% python3 -q
>>> import numpy as np
>>> np.set_printoptions(suppress=True, linewidth=160)
>>> J = np.loadtxt("w.csv", delimiter=",")
>>> J
array([[6., 5., 0., 0., 4., 8., 8., 9., 7., 4.],
       [8., 5., 2., 0., 2., 0., 9., 1., 5., 2.],
       [2., 5., 7., 2., 7., 0., 2., 1., 2., 4.],
       [8., 0., 9., 5., 6., 6., 3., 5., 0., 1.],
       [0., 8., 7., 5., 3., 2., 9., 3., 1., 3.],
       [6., 5., 3., 7., 0., 8., 2., 4., 3., 7.],
       [2., 9., 8., 4., 8., 7., 5., 7., 7., 0.],
       [7., 8., 6., 6., 6., 3., 3., 2., 4., 5.],
       [7., 8., 1., 7., 1., 7., 0., 3., 6., 2.],
       [2., 4., 0., 5., 9., 8., 5., 6., 2., 4.],
       [0., 0., 8., 2., 3., 7., 4., 1., 2., 6.]])
>>> np.abs(J).max()
np.float64(9.0)
>>> np.diff(J, axis=0)
array([[ 2.,  0.,  2.,  0., -2., -8.,  1., -8., -2., -2.],
       [-6.,  0.,  5.,  2.,  5.,  0., -7.,  0., -3.,  2.],
       [ 6., -5.,  2.,  3., -1.,  6.,  1.,  4., -2., -3.],
       [-8.,  8., -2.,  0., -3., -4.,  6., -2.,  1.,  2.],
       [ 6., -3., -4.,  2., -3.,  6., -7.,  1.,  2.,  4.],
       [-4.,  4.,  5., -3.,  8., -1.,  3.,  3.,  4., -7.],
       [ 5., -1., -2.,  2., -2., -4., -2., -5., -3.,  5.],
       [ 0.,  0., -5.,  1., -5.,  4., -3.,  1.,  2., -3.],
       [-5., -4., -1., -2.,  8.,  1.,  5.,  3., -4.,  2.],
       [-2., -4.,  8., -3., -6., -1., -1., -5.,  0.,  2.]])
>>> J.sum(axis=0)
array([48., 57., 51., 43., 49., 56., 50., 42., 39., 38.])
>>> J.sum(axis=1)
array([51., 34., 32., 43., 41., 45., 57., 50., 42., 45., 33.])
>>> np.count_nonzero(J)
np.int64(96)
>>> x = np.array([-1, -1, -5, 2, -1, 2, 4, -5, 4, 2])
>>> rhs = J @ x
>>> np.round(np.linalg.lstsq(J, rhs)[0], 3)
array([-1., -1., -5.,  2., -1.,  2.,  4., -5.,  4.,  2.])
>>> rhs
array([ 24.,  30., -26., -48.,  -1.,  18., -24.,  -5.,  20.,  17.,   6.])
>>> rng = np.random.default_rng(2326)
>>> rhs = rhs + 0.1 * rng.normal(size=11)
>>> rhs.round(3)
array([ 23.973,  30.049, -26.124, -47.947,  -0.924,  18.068, -24.108,  -4.907,  19.91 ,  17.068,   5.993])
>>> beta, *_ = np.linalg.lstsq(J, rhs)
>>> np.round(np.linalg.norm(rhs - J @ beta), 3)
np.float64(0.102)
>>> [round(float(np.linalg.norm(np.linalg.solve(J.T @ J + lam * np.eye(10), J.T @ rhs))), 2) for lam in (0, 1, 10, 100)]
[9.96, 9.09, 7.03, 3.67]
>>> beta.round()
array([-1., -1., -5.,  2., -1.,  2.,  4., -5.,  4.,  2.])
>>> B = np.c_[J[:, :5] @ np.array([[-2, -1, -2, -2, 1],
...     [-1, -2, 0, 2, 1],
...     [1, 1, 0, 1, 2],
...     [1, 0, -1, -1, -2],
...     [-2, -1, 0, -1, 2]]), np.array([2, 3, 1, 0, 0, 1, 2, 0, 1, 0, 0])]
>>> B
array([[-25., -20., -12.,  -6.,  19.,   2.],
       [-23., -18., -16.,  -6.,  21.,   3.],
       [-14., -12.,  -6.,   4.,  31.,   1.],
       [-14.,  -5., -21., -18.,  28.,   0.],
       [ -2., -12.,  -5.,  15.,  18.,   0.],
       [ -7., -13., -19.,  -6.,   3.,   1.],
       [-17., -20.,  -8.,  10.,  35.,   2.],
       [-22., -23., -20.,  -4.,  27.,   0.],
       [-16., -23., -21.,  -5.,   5.,   1.],
       [-21., -19.,  -9., -10.,  14.,   0.],
       [  4.,   5.,  -2.,   3.,  18.,   0.]])
>>> np.round(np.linalg.norm(B - J @ np.linalg.lstsq(J, B)[0], axis=0), 3) + 0
array([0.   , 0.   , 0.   , 0.   , 0.   , 1.413])
>>> np.linalg.matrix_rank(B)
np.int64(6)
>>> np.round(np.linalg.lstsq(J, B[:, 0])[0], 3) + 0
array([-2., -1.,  1.,  1., -2.,  0.,  0.,  0.,  0.,  0.])
>>> hat = B @ np.linalg.solve(B.T @ B, B.T)
>>> np.allclose(hat @ hat, hat)
True
>>> mat = np.array([[0, 1, 6, 8, 5, 8],
...     [1, 0, 1, 6, 8, 5],
...     [6, 1, 0, 1, 6, 8],
...     [8, 6, 1, 0, 1, 6],
...     [5, 8, 6, 1, 0, 1],
...     [8, 5, 8, 6, 1, 0]])
>>> x = np.array([1, 2, 1, 0, 2, -1])
>>> rhs = mat @ x
>>> beta, lr = np.zeros(6), 1 / np.linalg.norm(mat, 2) ** 2
>>> for i in range(4):
...     beta -= lr * mat.T @ (mat @ beta - rhs)
...     if i % 1 == 0: print(i, round(np.linalg.norm(mat @ beta - rhs), 3))
... 
0 13.271
1 10.632
2 9.14
3 8.305
>>> round(np.linalg.cond(mat), 3)
np.float64(14.994)
>>> th = np.radians(180)
>>> Rm = np.eye(6)
>>> Rm[4, 4] = Rm[1, 1] = np.cos(th)
>>> Rm[4, 1], Rm[1, 4] = -np.sin(th), np.sin(th)
>>> Rm.round(3) + 0
array([[ 1.,  0.,  0.,  0.,  0.,  0.],
       [ 0., -1.,  0.,  0.,  0.,  0.],
       [ 0.,  0.,  1.,  0.,  0.,  0.],
       [ 0.,  0.,  0.,  1.,  0.,  0.],
       [ 0.,  0.,  0.,  0., -1.,  0.],
       [ 0.,  0.,  0.,  0.,  0.,  1.]])
>>> B = mat @ Rm.T
>>> np.allclose(mat @ mat.T, B @ B.T)
True
>>> np.allclose(np.linalg.norm(mat, axis=1), np.linalg.norm(B, axis=1))
True
>>> np.abs(B - mat).max(axis=0)
array([ 0., 16.,  0.,  0., 16.,  0.])
>>> [round(float(np.linalg.det(mat[:i, :i])), 2) + 0 for i in range(1, 7)]
[0.0, -1.0, 12.0, 697.0, 4294.0, -78624.0]
>>> np.all(np.linalg.eigvalsh(mat) > 0)
np.False_
>>> X = np.load("x.npy")
>>> X
array([[ 0,  2,  0,  2,  0,  2],
       [-1, -1, -1, -1, -1, -1],
       [-1, -1, -1, -1, -1, -1],
       [ 0,  2,  0,  2,  0,  2],
       [-1, -1, -1, -1, -1, -1],
       [-1, -1, -1, -1, -1, -1]])
>>> # column 2 repeats column 0
>>> ev, vecs = np.linalg.eigh(mat)
>>> x = np.array([-3, -1, 2, -2, 3, -1])
>>> np.round(vecs * np.abs(ev) @ vecs.T, 3)
array([[11.435,  5.69 ,  3.262,  1.236,  1.704,  3.435],
       [ 5.69 ,  8.488,  4.376,  0.696, -0.205,  1.704],
       [ 3.262,  4.376,  8.829,  5.315,  0.696,  1.236],
       [ 1.236,  0.696,  5.315,  8.829,  4.376,  3.262],
       [ 1.704, -0.205,  0.696,  4.376,  8.488,  5.69 ],
       [ 3.435,  1.704,  1.236,  3.262,  5.69 , 11.435]])
>>> np.round(x @ mat @ x / (x @ x), 3), round(ev[0], 3), round(ev[-1], 3)
(np.float64(0.286), np.float64(-13.959), np.float64(24.05))
>>> np.round(vecs * np.maximum(ev, 0) @ vecs.T, 3)
array([[5.717, 3.345, 4.631, 4.618, 3.352, 5.717],
       [3.345, 4.244, 2.688, 3.348, 3.897, 3.352],
       [4.631, 2.688, 4.415, 3.157, 3.348, 4.618],
       [4.618, 3.348, 3.157, 4.415, 2.688, 4.631],
       [3.352, 3.897, 3.348, 2.688, 4.244, 3.345],
       [5.717, 3.352, 4.618, 4.631, 3.345, 5.717]])
>>> [round(float(x), 3) for x in np.linalg.svd(X, compute_uv=False)[:3]]
[6.401, 2.651, 0.0]
>>> np.linalg.cond(X) > 100
np.True_
>>> np.linalg.matrix_rank(X, rtol=0.1)
np.int64(2)
>>> W1 = np.array([[1, 1], [3, 2], [1, 0], [1, 3], [0, 0], [2, 2]])
>>> beta = np.array([2, 3])
>>> act = np.maximum(X @ W1 + beta, 0)
>>> np.linalg.matrix_rank(act)
np.int64(1)
>>> act
array([[14, 17],
       [ 0,  0],
       [ 0,  0],
       [14, 17],
       [ 0,  0],
       [ 0,  0]])
>>> np.round((act > 0).mean(axis=0), 3)
array([0.333, 0.333])
>>> (act > 0).astype(int)
array([[1, 1],
       [0, 0],
       [0, 0],
       [1, 1],
       [0, 0],
       [0, 0]])
>>> basis = np.array([[1, 1], [1, 2]])
>>> (act @ basis).round(6).argmax(axis=1)
array([1, 0, 0, 1, 0, 0])
>>> W1 @ basis
array([[2, 3],
       [5, 7],
       [1, 1],
       [4, 7],
       [0, 0],
       [4, 6]])
>>> W0 = np.loadtxt("layer11.csv", delimiter=",")
>>> W0.round(3)
array([[ 1.   ,  0.   ,  0.   ,  0.   ,  0.   ,  0.   ],
       [ 0.   ,  1.   ,  0.   ,  0.   ,  0.   ,  0.   ],
       [ 0.   ,  0.   ,  0.966,  0.   ,  0.259,  0.   ],
       [ 0.   ,  0.   ,  0.   ,  1.   ,  0.   ,  0.   ],
       [ 0.   ,  0.   , -0.259,  0.   ,  0.966,  0.   ],
       [ 0.   ,  0.   ,  0.   ,  0.   ,  0.   ,  1.   ]])
>>> np.round(W0.T @ W0, 3) + 0
array([[1., 0., 0., 0., 0., 0.],
       [0., 1., 0., 0., 0., 0.],
       [0., 0., 1., 0., 0., 0.],
       [0., 0., 0., 1., 0., 0.],
       [0., 0., 0., 0., 1., 0.],
       [0., 0., 0., 0., 0., 1.]])
>>> np.round(W0 @ W0.T, 3) + 0
array([[1., 0., 0., 0., 0., 0.],
       [0., 1., 0., 0., 0., 0.],
       [0., 0., 1., 0., 0., 0.],
       [0., 0., 0., 1., 0., 0.],
       [0., 0., 0., 0., 1., 0.],
       [0., 0., 0., 0., 0., 1.]])
>>> np.round(np.linalg.pinv(W0), 3)
array([[ 1.   ,  0.   ,  0.   ,  0.   ,  0.   ,  0.   ],
       [ 0.   ,  1.   ,  0.   ,  0.   ,  0.   ,  0.   ],
       [ 0.   ,  0.   ,  0.966,  0.   , -0.259,  0.   ],
       [ 0.   ,  0.   ,  0.   ,  1.   ,  0.   ,  0.   ],
       [ 0.   ,  0.   ,  0.259,  0.   ,  0.966,  0.   ],
       [ 0.   ,  0.   ,  0.   ,  0.   ,  0.   ,  1.   ]])
>>> x = np.array([-2, -5, -2, -5, -5, 4])
>>> 6 - np.linalg.matrix_rank(W0 - np.eye(6), tol=1e-8)
np.int64(4)
>>> round(np.linalg.norm(x), 3), round(np.linalg.norm(W0 @ x), 3)
(np.float64(9.95), np.float64(9.95))
>>> np.round(np.linalg.inv(W0), 3)
array([[ 1.   ,  0.   ,  0.   ,  0.   ,  0.   ,  0.   ],
       [ 0.   ,  1.   ,  0.   ,  0.   ,  0.   ,  0.   ],
       [ 0.   ,  0.   ,  0.966,  0.   , -0.259,  0.   ],
       [ 0.   ,  0.   ,  0.   ,  1.   ,  0.   ,  0.   ],
       [ 0.   ,  0.   ,  0.259,  0.   ,  0.966,  0.   ],
       [ 0.   ,  0.   ,  0.   ,  0.   ,  0.   ,  1.   ]])
>>> np.round(W0.T @ (W0 @ x), 3)
array([-2., -5., -2., -5., -5.,  4.])
>>> np.round(np.linalg.det(W0), 3)
np.float64(1.0)
>>> M = np.load("mat.npy")
>>> M
array([[7.1, 3. , 3. , 4. , 1. , 6. , 1. , 3. , 1. , 3. ],
       [5. , 4.1, 5. , 1. , 9. , 1. , 2. , 7. , 9. , 8. ],
       [5. , 3. , 8.1, 4. , 3. , 1. , 1. , 4. , 6. , 4. ],
       [0. , 9. , 6. , 2.1, 5. , 0. , 0. , 8. , 2. , 2. ],
       [4. , 7. , 2. , 1. , 9.1, 5. , 8. , 5. , 6. , 1. ],
       [7. , 0. , 6. , 7. , 3. , 6.1, 7. , 5. , 8. , 8. ],
       [9. , 4. , 8. , 0. , 0. , 0. , 0.1, 0. , 4. , 9. ],
       [7. , 0. , 8. , 6. , 8. , 0. , 8. , 9.1, 2. , 0. ],
       [6. , 9. , 1. , 3. , 5. , 6. , 7. , 6. , 5.1, 2. ],
       [7. , 3. , 3. , 4. , 1. , 6. , 1. , 3. , 1. , 3.1]])
>>> U, sig, Vh = np.linalg.svd(M)
>>> sig.round(3)
array([44.186, 15.601, 12.636, 11.647,  9.545,  6.245,  4.502,  2.897,  1.962,  0.015])
>>> B = U[:, :9] @ np.diag(sig[:9]) @ Vh[:9]
>>> np.linalg.matrix_rank(M, rtol=0.05)
np.int64(8)
>>> round(float(np.abs(M - B).max()), 3)
0.007
>>> np.linalg.matrix_rank(B)
np.int64(9)
>>> np.linalg.matrix_rank(M, rtol=0.1)
np.int64(7)
>>> labels = rng.permutation(10)
>>> labels
array([0, 5, 6, 4, 8, 1, 7, 9, 3, 2])
>>> B = M[labels][:, labels]
>>> B
array([[7.1, 6. , 1. , 1. , 1. , 3. , 3. , 3. , 4. , 3. ],
       [7. , 6.1, 7. , 3. , 8. , 0. , 5. , 8. , 7. , 6. ],
       [9. , 0. , 0.1, 0. , 4. , 4. , 0. , 9. , 0. , 8. ],
       [4. , 5. , 8. , 9.1, 6. , 7. , 5. , 1. , 1. , 2. ],
       [6. , 6. , 7. , 5. , 5.1, 9. , 6. , 2. , 3. , 1. ],
       [5. , 1. , 2. , 9. , 9. , 4.1, 7. , 8. , 1. , 5. ],
       [7. , 0. , 8. , 8. , 2. , 0. , 9.1, 0. , 6. , 8. ],
       [7. , 6. , 1. , 1. , 1. , 3. , 3. , 3.1, 4. , 3. ],
       [0. , 0. , 0. , 5. , 2. , 9. , 8. , 2. , 2.1, 6. ],
       [5. , 1. , 1. , 3. , 6. , 3. , 4. , 4. , 4. , 8.1]])
>>> np.allclose(B, M)
False
>>> np.diag(B)
array([7.1, 6.1, 0.1, 9.1, 5.1, 4.1, 9.1, 3.1, 2.1, 8.1])
